% python3 -q
>>> import numpy as np
>>> import numpy.linalg as la
>>> np.set_printoptions(precision=1, suppress=True, linewidth=120)
>>> def rnd(a):
...     return np.round(a, 1) + 0
... 
>>> K = np.array([[1, 0, 0, 0, 0],
...     [9, 1, 0, 0, 0],
...     [9, 9, 1, 0, 0],
...     [6, -8, 1, 1, 0],
...     [3, 0, -5, 6, 1]])
>>> K
array([[ 1,  0,  0,  0,  0],
       [ 9,  1,  0,  0,  0],
       [ 9,  9,  1,  0,  0],
       [ 6, -8,  1,  1,  0],
       [ 3,  0, -5,  6,  1]])
>>> rnd(la.norm(K, 2) / la.norm(K))
np.float64(0.7)
>>> [round(float(x), 1) for x in la.svd(K, compute_uv=False)[:3]]
[15.2, 11.3, 7.6]
>>> la.matrix_rank(K, rtol=0.1)
np.int64(3)
>>> def softmax(z):
...     e = np.exp(z - z.max(axis=-1, keepdims=True))
...     return e / e.sum(axis=-1, keepdims=True)
... 
>>> rnd(softmax(K[3] + -2))
array([1., 0., 0., 0., 0.])
>>> rnd(softmax(K[3]))
array([1., 0., 0., 0., 0.])
>>> rnd(softmax(K).sum(axis=1))
array([1., 1., 1., 1., 1.])
>>> scores = K @ K.T / np.sqrt(5)
>>> rnd(softmax(scores))
array([[0. , 0.4, 0.4, 0.1, 0. ],
       [0. , 0. , 1. , 0. , 0. ],
       [0. , 0. , 1. , 0. , 0. ],
       [0. , 0. , 0. , 1. , 0. ],
       [0. , 0. , 0. , 0. , 1. ]])
>>> rnd(softmax(scores)[3] @ K)
array([ 6., -8.,  1.,  1.,  0.])
>>> rnd(softmax(scores + np.triu(np.full(scores.shape, -np.inf), 1)))
array([[1., 0., 0., 0., 0.],
       [0., 1., 0., 0., 0.],
       [0., 0., 1., 0., 0.],
       [0., 0., 0., 1., 0.],
       [0., 0., 0., 0., 1.]])
>>> out = np.array([[3, 0, 0, 2, -1],
...     [-3, 2, 0, 3, -3],
...     [3, 2, -3, -1, -2],
...     [1, -3, 3, 3, 2],
...     [2, -3, -1, 1, 3]])
>>> out[-1] = out[0]
>>> A = out + 0.3 * np.eye(5)
>>> A
array([[ 3.3,  0. ,  0. ,  2. , -1. ],
       [-3. ,  2.3,  0. ,  3. , -3. ],
       [ 3. ,  2. , -2.7, -1. , -2. ],
       [ 1. , -3. ,  3. ,  3.3,  2. ],
       [ 3. ,  0. ,  0. ,  2. , -0.7]])
>>> np.allclose(A, A.T)
False
>>> rnd(np.abs(la.eigvals(A)).max())
np.float64(5.5)
>>> rnd(np.sort(np.abs(la.eigvals(A))))
array([0.3, 0.5, 2.7, 2.7, 5.5])
>>> np.allclose(A @ A.T, A.T @ A)
False
>>> A.inv()
Traceback (most recent call last):
  File "<python-input-25>", line 1, in <module>
    A.inv()
    ^^^^^
AttributeError: 'numpy.ndarray' object has no attribute 'inv'
>>> rnd(la.det(A))
np.float64(-6.0)
>>> la.cond(A) > 100
np.False_
>>> np.argsort(-la.norm(A, axis=0).round(6), kind="stable")[:3]
array([0, 3, 4])
>>> la.matrix_rank(A, rtol=0.1)
np.int64(3)
>>> F = np.array([[-0.2, 0.5, 2.1],
...     [2.4, 0.1, 2.3],
...     [0.9, 2.5, 0.2],
...     [0.6, 0.1, -0.3],
...     [1.3, 0.2, 0.6],
...     [1.0, 0.3, 0.4],
...     [-2.6, 0.1, -1.0],
...     [1.2, 1.8, -0.4],
...     [-1.7, -0.4, 0.2],
...     [-0.3, 0.8, -0.1],
...     [0.0, -0.7, 1.3],
...     [0.0, -1.2, -1.7],
...     [-0.5, 0.2, 0.4],
...     [1.3, -1.2, 1.2],
...     [0.1, 0.0, -2.0],
...     [-0.6, 0.5, 0.3],
...     [-0.9, -1.7, -1.6],
...     [-0.3, -1.3, -0.5],
...     [0.6, 0.3, 1.8]])
>>> rng = np.random.default_rng(1540)
>>> F[:, 2] = -2 * F[:, 1] + 0.3 * rng.normal(size=19)
>>> rnd(F)
array([[-0.2,  0.5, -0.9],
       [ 2.4,  0.1, -0.5],
       [ 0.9,  2.5, -4.8],
       [ 0.6,  0.1,  0.1],
       [ 1.3,  0.2,  0. ],
       [ 1. ,  0.3, -0.1],
       [-2.6,  0.1, -0.6],
       [ 1.2,  1.8, -3.7],
       [-1.7, -0.4,  0.6],
       [-0.3,  0.8, -1.6],
       [ 0. , -0.7,  1.2],
       [ 0. , -1.2,  2.5],
       [-0.5,  0.2, -0.5],
       [ 1.3, -1.2,  2.7],
       [ 0.1,  0. ,  0.1],
       [-0.6,  0.5, -1.2],
       [-0.9, -1.7,  4. ],
       [-0.3, -1.3,  2.7],
       [ 0.6,  0.3, -1. ]])
>>> np.count_nonzero(F)
np.int64(54)
>>> rnd(F.sum(axis=0))
array([ 2.3,  0.9, -1.1])
>>> F[:, 3]
Traceback (most recent call last):
  File "<python-input-36>", line 1, in <module>
    F[:, 3]
    ~^^^^^^
IndexError: index 3 is out of bounds for axis 1 with size 3
>>> rnd(F - F[0])
array([[ 0. ,  0. ,  0. ],
       [ 2.6, -0.4,  0.3],
       [ 1.1,  2. , -4. ],
       [ 0.8, -0.4,  1. ],
       [ 1.5, -0.3,  0.9],
       [ 1.2, -0.2,  0.8],
       [-2.4, -0.4,  0.3],
       [ 1.4,  1.3, -2.9],
       [-1.5, -0.9,  1.4],
       [-0.1,  0.3, -0.8],
       [ 0.2, -1.2,  2.1],
       [ 0.2, -1.7,  3.3],
       [-0.3, -0.3,  0.4],
       [ 1.5, -1.7,  3.5],
       [ 0.3, -0.5,  1. ],
       [-0.4,  0. , -0.3],
       [-0.7, -2.2,  4.8],
       [-0.1, -1.8,  3.5],
       [ 0.8, -0.2, -0.2]])
>>> la.matrix_rank(F)
np.int64(3)
>>> rnd(la.norm(F))
np.float64(11.2)
>>> rnd(np.abs(F).max())
np.float64(4.8)
